$ ipython --no-banner

In [1]: import numpy as np

In [2]: np.set_printoptions(suppress=True, linewidth=200)

In [3]: tidy = lambda a: np.round(a, 2) + 0

In [4]: O, _ = np.linalg.qr(np.array([[-1.0, -0.5, -0.2, 0.6, 0.2],
   ...:     [-1.0, -0.5, 1.9, 1.6, -0.2],
   ...:     [1.1, 1.5, 0.0, 0.6, -0.9],
   ...:     [0.1, -1.7, -0.8, 0.1, -1.8],
   ...:     [0.0, 0.9, 0.7, 0.1, -0.2]]))

In [5]: evals = np.array([1, 3, 3, 1, 6])

In [6]: J = O @ np.diag(evals) @ O.T

In [7]: tidy(J)
Out[7]: 
array([[ 1.81, -0.95, -0.13, -0.08,  0.57],
       [-0.95,  2.3 ,  0.34, -0.25, -0.24],
       [-0.13,  0.34,  1.24, -0.52,  0.18],
       [-0.08, -0.25, -0.52,  3.4 ,  1.26],
       [ 0.57, -0.24,  0.18,  1.26,  5.25]])

In [8]: evals, vecs = np.linalg.eigvalsh(J)
ValueError: too many values to unpack (expected 2)


In [9]: evals, vecs = np.linalg.eigh(J)

In [10]: print(np.abs(vecs[:, -1]).round(6).argmax())
4

In [11]: np.unique(evals.round(6) + 0, return_counts=True)[1]
Out[11]: array([2, 2, 1])

In [12]: (evals > 1e-8).sum(), (evals < -1e-8).sum()
Out[12]: (np.int64(5), np.int64(0))

In [13]: print(tidy(vecs.T @ J @ vecs))
[[1. 0. 0. 0. 0.]
 [0. 1. 0. 0. 0.]
 [0. 0. 3. 0. 0.]
 [0. 0. 0. 3. 0.]
 [0. 0. 0. 0. 6.]]

In [14]: tidy(evals)
Out[14]: array([1., 1., 3., 3., 6.])

In [15]: tidy(np.abs(vecs[:, -1]))
Out[15]: array([0.14, 0.12, 0.03, 0.44, 0.88])

In [16]: tidy(np.linalg.eigvalsh(J + -3 * np.eye(5)))
Out[16]: array([-2., -2.,  0.,  0.,  3.])

In [17]: print(tidy(vecs @ np.diag(evals) @ vecs.T))
[[ 1.81 -0.95 -0.13 -0.08  0.57]
 [-0.95  2.3   0.34 -0.25 -0.24]
 [-0.13  0.34  1.24 -0.52  0.18]
 [-0.08 -0.25 -0.52  3.4   1.26]
 [ 0.57 -0.24  0.18  1.26  5.25]]

In [18]: tidy(np.abs(J).max())
Out[18]: np.float64(5.25)

In [19]: np.linalg.matrix_rank(J)
Out[19]: np.int64(5)

In [20]: np.unravel_index(np.abs(J).argmax(), J.shape)
Out[20]: (np.int64(4), np.int64(4))

In [21]: tidy(np.linalg.svd(J, compute_uv=False))
Out[21]: array([6., 3., 3., 1., 1.])

In [22]: J[5]
IndexError: index 5 is out of bounds for axis 0 with size 5


In [23]: O, vecs = np.linalg.qr(J[:, :4])[0], np.linalg.qr(J[:, 4:])[0]

In [24]: sigma = np.linalg.svd(O.T @ vecs, compute_uv=False)

In [25]: tidy(np.degrees(np.arccos(sigma.clip(0, 1))))
Out[25]: array([42.09])

In [26]: tidy(np.linalg.norm(O @ O.T - vecs @ vecs.T, 2))
Out[26]: np.float64(1.0)

In [27]: tidy(sigma)
Out[27]: array([0.74])

In [28]: evals, vecs = np.linalg.eigh(J)

In [29]: x = np.array([5, -2, -1, 3, 4])

In [30]: (np.sign(vecs[:, -1].round(6)) == np.sign(vecs[0, -1].round(6))).astype(int)
Out[30]: array([1, 0, 0, 1, 1])

In [31]: tidy(x @ J @ x / (x @ x)), tidy(evals[0]), tidy(evals[-1])
Out[31]: (np.float64(4.56), np.float64(1.0), np.float64(6.0))

In [32]: tidy(vecs * np.abs(evals) @ vecs.T)
Out[32]: 
array([[ 1.81, -0.95, -0.13, -0.08,  0.57],
       [-0.95,  2.3 ,  0.34, -0.25, -0.24],
       [-0.13,  0.34,  1.24, -0.52,  0.18],
       [-0.08, -0.25, -0.52,  3.4 ,  1.26],
       [ 0.57, -0.24,  0.18,  1.26,  5.25]])

In [33]: O, r_ = np.linalg.qr(J)

In [34]: print(tidy(abs(r_[0, 0])), tidy(np.linalg.norm(J[:, 0])))
2.13 2.13

In [35]: tidy(O.T @ O)
Out[35]: 
array([[1., 0., 0., 0., 0.],
       [0., 1., 0., 0., 0.],
       [0., 0., 1., 0., 0.],
       [0., 0., 0., 1., 0.],
       [0., 0., 0., 0., 1.]])

In [36]: O.shape, r_.shape
Out[36]: ((5, 5), (5, 5))

In [37]: E = np.load("x.npy")

In [38]: E
Out[38]: 
array([[ 0,  0,  0,  0,  0,  0,  0, -1],
       [ 0,  1,  0,  2,  1,  1,  0,  0],
       [-2,  0, -2,  0,  0,  0,  0,  0],
       [ 0, -2,  0, -2, -1,  2,  2,  0],
       [ 0,  1,  0,  0, -1,  0, -1,  0],
       [ 0, -2,  0,  1, -2, -2, -1,  0],
       [ 0, -2,  0,  0, -2, -1, -1,  0],
       [ 0,  0,  1,  0,  0,  0,  0,  1]])

In [39]: out = np.array([[2, -3, 2],
    ...:     [-1, -1, -1],
    ...:     [3, 2, -1],
    ...:     [3, -2, 3],
    ...:     [-1, 3, -3],
    ...:     [1, 1, -2],
    ...:     [0, 1, 0],
    ...:     [-1, -3, 0]])

In [40]: np.einsum("ij->j", E)
Out[40]: array([-2, -4, -1,  1, -5,  0, -1,  0])

In [41]: np.einsum("ik,kj->ij", E, out)
Out[41]: 
array([[  1,   3,   0],
       [  5,  -1,   0],
       [-10,   2,  -2],
       [ -1,   7,  -5],
       [  0,  -5,   2],
       [  5,  -9,  15],
       [  3,  -6,  10],
       [  2,  -1,  -1]])

In [42]: np.vstack([E, out.T]).shape
Out[42]: (11, 8)

In [43]: np.linalg.matrix_rank(E @ out)
Out[43]: np.int64(3)

In [44]: print(np.linalg.matrix_rank(np.vstack([E, out.T])))
8

In [45]: rng = np.random.default_rng(222061)

In [46]: lab = rng.permutation(8)

In [47]: lab
Out[47]: array([6, 5, 7, 3, 4, 1, 2, 0])

In [48]: out = E[lab][:, lab]

In [49]: np.diag(out)
Out[49]: array([-1, -2,  1, -2, -1,  1, -2,  0])

In [50]: tidy(np.linalg.det(out)), tidy(np.linalg.det(E[lab]))
Out[50]: (np.float64(-48.0), np.float64(-48.0))

In [51]: print(np.allclose(out, E))
False

In [52]: np.trace(out)
Out[52]: np.int64(-6)

In [53]: w1 = np.array([[3, -4, 0, 5, -1],
    ...:     [0, 0, -4, 4, 4],
    ...:     [3, 1, -4, 0, -5],
    ...:     [-2, 5, 4, -2, -4],
    ...:     [5, 1, 2, 2, 1],
    ...:     [2, 2, 5, -3, -4],
    ...:     [-1, -4, 5, -3, 5],
    ...:     [-1, -5, 2, -4, -5]])

In [54]: c = np.array([0, 3, 1, 1, 1])

In [55]: H = np.maximum(E @ w1 + c, 0)

In [56]: print(H)
[[ 1  8  0  5  6]
 [ 3 16 12  0  0]
 [ 0  9  9  0 13]
 [ 1  0 19  0  2]
 [ 0  6  0  6  0]
 [ 0  6  0  0  0]
 [ 0  3  0  0  0]
 [ 2  0  0  0  0]]

In [57]: (H > 0).astype(int)
Out[57]: 
array([[1, 1, 0, 1, 1],
       [1, 1, 1, 0, 0],
       [0, 1, 1, 0, 1],
       [1, 0, 1, 0, 1],
       [0, 1, 0, 1, 0],
       [0, 1, 0, 0, 0],
       [0, 1, 0, 0, 0],
       [1, 0, 0, 0, 0]])

In [58]: tidy((H > 0).mean(axis=0))
Out[58]: array([0.5 , 0.75, 0.38, 0.25, 0.38])

In [59]: np.linalg.matrix_rank(H)
Out[59]: np.int64(5)

In [60]: basis = np.array([[4, 2], [-2, 3], [5, 5], [3, -1], [-5, -3]])

In [61]: (H @ basis).round(6).argmax(axis=1)
Out[61]: array([1, 1, 1, 1, 1, 1, 1, 0])

In [62]: out = E + rng.integers(-2, 3, (8, 6)) @ rng.integers(-2, 3, (6, 8))

In [63]: out
Out[63]: 
array([[  0,  -4, -10,  -2,   0,  -2,   5,   1],
       [ -6,   3,   0,   7,   0,   8,   0,  -2],
       [ -6,   2,   0, -16,  -4, -12,   3,   8],
       [  4,  -7,  -4,  10,   3,   9,   5,  -7],
       [ -4,  -1,   0,  -1,  -2,   3,  -6,   3],
       [ -6,  -1,  -2,   3,  -7,  -2,   3,   0],
       [  4,  -7,   8,  -7,  -2, -10,  -3,   3],
       [ -3,   0,  -5,   0,   2,   8,  -7,   4]])

In [64]: np.linalg.matrix_rank(out - E, tol=1e-8)
Out[64]: np.int64(6)

In [65]: x = np.array([-1, 2, 2, 2, 1, 2, 2, 0])

In [66]: target = out @ x

In [67]: c, lr = np.zeros(8), 1 / np.linalg.norm(out, 2) ** 2

In [68]: for i in range(25):
    ...:     c -= lr * out.T @ (out @ c - target)
    ...:     if i % 5 == 0: print(i, round(np.linalg.norm(out @ c - target), 2))
    ...: 
0 33.99
5 17.41
10 10.46
15 7.4
20 5.97

In [69]: tidy(c)
Out[69]: array([-0.86,  2.2 ,  1.26,  1.81,  0.38,  1.51,  0.95, -1.33])

In [70]: m1 = np.load("sample3.npy")

In [71]: m1
Out[71]: 
array([[1, 0, 1, 0],
       [4, 1, 3, 4],
       [3, 4, 3, 5],
       [3, 1, 5, 3],
       [1, 3, 3, 1],
       [0, 5, 1, 5],
       [3, 2, 2, 2],
       [0, 4, 5, 4],
       [0, 2, 2, 0]])

In [72]: x = np.array([-2, 2, -1, 1])

In [73]: a = np.maximum(m1 @ x, 0)

In [74]: m1.T @ a
Out[74]: array([ 14, 124,  71, 120])

In [75]: tidy(np.tanh(m1 @ x))
Out[75]: array([-1.  , -1.  ,  1.  , -1.  ,  0.96,  1.  , -0.96,  1.  ,  0.96])

In [76]: np.flatnonzero(a > 1e-9)
Out[76]: array([2, 4, 5, 7, 8])

In [77]: m1 * (a > 1e-9)[:, None]
Out[77]: 
array([[0, 0, 0, 0],
       [0, 0, 0, 0],
       [3, 4, 3, 5],
       [0, 0, 0, 0],
       [1, 3, 3, 1],
       [0, 5, 1, 5],
       [0, 0, 0, 0],
       [0, 4, 5, 4],
       [0, 2, 2, 0]])

In [78]: hat = m1 @ np.linalg.solve(m1.T @ m1, m1.T)

In [79]: print(tidy(hat @ m1[:, 2]))
[1. 3. 3. 5. 3. 1. 2. 5. 2.]

In [80]: tidy(np.diag(hat))
Out[80]: array([0.06, 0.48, 0.36, 0.52, 0.46, 0.7 , 0.4 , 0.7 , 0.32])

In [81]: np.linalg.matrix_rank(np.eye(9) - hat)
Out[81]: np.int64(5)

In [82]: tidy(np.linalg.eigvalsh(hat))
Out[82]: array([0., 0., 0., 0., 0., 1., 1., 1., 1.])

In [83]: def softmax(z):
    ...:     e = np.exp(z - z.max(axis=-1, keepdims=True))
    ...:     return e / e.sum(axis=-1, keepdims=True)
    ...: 

In [84]: tidy(softmax(10 * E[1]))
Out[84]: array([0., 0., 0., 1., 0., 0., 0., 0.])

In [85]: tidy(softmax(E).sum(axis=1))
Out[85]: array([1., 1., 1., 1., 1., 1., 1., 1.])

In [86]: att = E @ E.T / np.sqrt(8)

In [87]: tidy(softmax(att))
Out[87]: 
array([[0.18, 0.12, 0.12, 0.12, 0.12, 0.12, 0.12, 0.09],
       [0.06, 0.72, 0.06, 0.01, 0.06, 0.01, 0.01, 0.06],
       [0.04, 0.04, 0.72, 0.04, 0.04, 0.04, 0.04, 0.02],
       [0.  , 0.  , 0.  , 0.99, 0.  , 0.  , 0.  , 0.  ],
       [0.1 , 0.1 , 0.1 , 0.03, 0.29, 0.14, 0.14, 0.1 ],
       [0.01, 0.  , 0.01, 0.  , 0.01, 0.72, 0.25, 0.01],
       [0.01, 0.  , 0.01, 0.02, 0.02, 0.54, 0.38, 0.01],
       [0.09, 0.12, 0.06, 0.12, 0.12, 0.12, 0.12, 0.25]])

In [88]: print(tidy(softmax(att + np.triu(np.full(att.shape, -np.inf), 1))))
[[1.   0.   0.   0.   0.   0.   0.   0.  ]
 [0.08 0.92 0.   0.   0.   0.   0.   0.  ]
 [0.05 0.05 0.89 0.   0.   0.   0.   0.  ]
 [0.   0.   0.   0.99 0.   0.   0.   0.  ]
 [0.16 0.16 0.16 0.06 0.46 0.   0.   0.  ]
 [0.01 0.   0.01 0.   0.01 0.97 0.   0.  ]
 [0.01 0.   0.01 0.02 0.02 0.55 0.39 0.  ]
 [0.09 0.12 0.06 0.12 0.12 0.12 0.12 0.25]]

In [89]: tidy(np.linalg.norm(m1, axis=0))
Out[89]: array([6.71, 8.72, 9.33, 9.8 ])

In [90]: tidy(np.linalg.norm(m1) ** 2 / np.linalg.norm(m1, 2) ** 2)
Out[90]: np.float64(1.21)

In [91]: tidy(np.linalg.norm(m1[4], 1)), tidy(np.linalg.norm(m1[4], np.inf))
Out[91]: (np.float64(8.0), np.float64(3.0))

In [92]: print(np.linalg.norm(m1, axis=1).argmax())
2

In [93]: x = np.array([1, 3, 3, -3])

In [94]: np.linalg.norm(m1 @ x) <= np.linalg.norm(m1, 2) * np.linalg.norm(x) + 1e-9
Out[94]: np.True_

In [95]: np.sign((m1 @ x).round(6))
Out[95]: array([1, 1, 1, 1, 1, 1, 1, 1, 1])

In [96]: m1 @ (2 * x)
Out[96]: array([ 8,  8, 18, 24, 32,  6, 18, 30, 24])

In [97]: m1 @ np.eye(4)[0]
Out[97]: array([1., 4., 3., 3., 1., 0., 3., 0., 0.])

In [98]: m1 * x
Out[98]: 
array([[  1,   0,   3,   0],
       [  4,   3,   9, -12],
       [  3,  12,   9, -15],
       [  3,   3,  15,  -9],
       [  1,   9,   9,  -3],
       [  0,  15,   3, -15],
       [  3,   6,   6,  -6],
       [  0,  12,  15, -12],
       [  0,   6,   6,   0]])

In [99]: print((m1 * x).sum(axis=1))
[ 4  4  9 12 16  3  9 15 12]

In [100]: F = np.array([[-0.8, -36.0, -0.4, 0.5],
     ...:     [1.0, -12.0, -0.4, -0.7],
     ...:     [-0.4, -24.0, 0.8, -0.1],
     ...:     [0.1, 24.0, 0.3, -0.9],
     ...:     [0.1, -38.0, 0.3, 0.3],
     ...:     [0.1, -14.0, -1.5, 0.6],
     ...:     [-0.4, -18.0, 0.7, -1.5],
     ...:     [-0.9, 38.0, -1.3, -0.5],
     ...:     [-2.1, -16.0, -0.9, -0.4],
     ...:     [0.3, 2.0, -1.5, -0.5],
     ...:     [0.8, 2.0, 1.2, 0.9],
     ...:     [-0.6, 18.0, -0.4, 0.5],
     ...:     [0.9, 20.0, 0.8, -0.6]])

In [101]: print(F)
[[ -0.8 -36.   -0.4   0.5]
 [  1.  -12.   -0.4  -0.7]
 [ -0.4 -24.    0.8  -0.1]
 [  0.1  24.    0.3  -0.9]
 [  0.1 -38.    0.3   0.3]
 [  0.1 -14.   -1.5   0.6]
 [ -0.4 -18.    0.7  -1.5]
 [ -0.9  38.   -1.3  -0.5]
 [ -2.1 -16.   -0.9  -0.4]
 [  0.3   2.   -1.5  -0.5]
 [  0.8   2.    1.2   0.9]
 [ -0.6  18.   -0.4   0.5]
 [  0.9  20.    0.8  -0.6]]

In [102]: lab = F[:, 1] > np.median(F[:, 1])

In [103]: f = F[lab].mean(axis=0) - F[~lab].mean(axis=0)

In [104]: ((F - F.mean(axis=0)) @ f > 0).astype(int)
Out[104]: array([0, 0, 0, 1, 0, 0, 0, 1, 0, 1, 1, 1, 1])

In [105]: (((F - F.mean(axis=0)) @ f > 0) == lab).mean()
Out[105]: np.float64(1.0)

In [106]: print(np.argsort(-np.abs(f).round(6), kind="stable"))
[1 0 2 3]
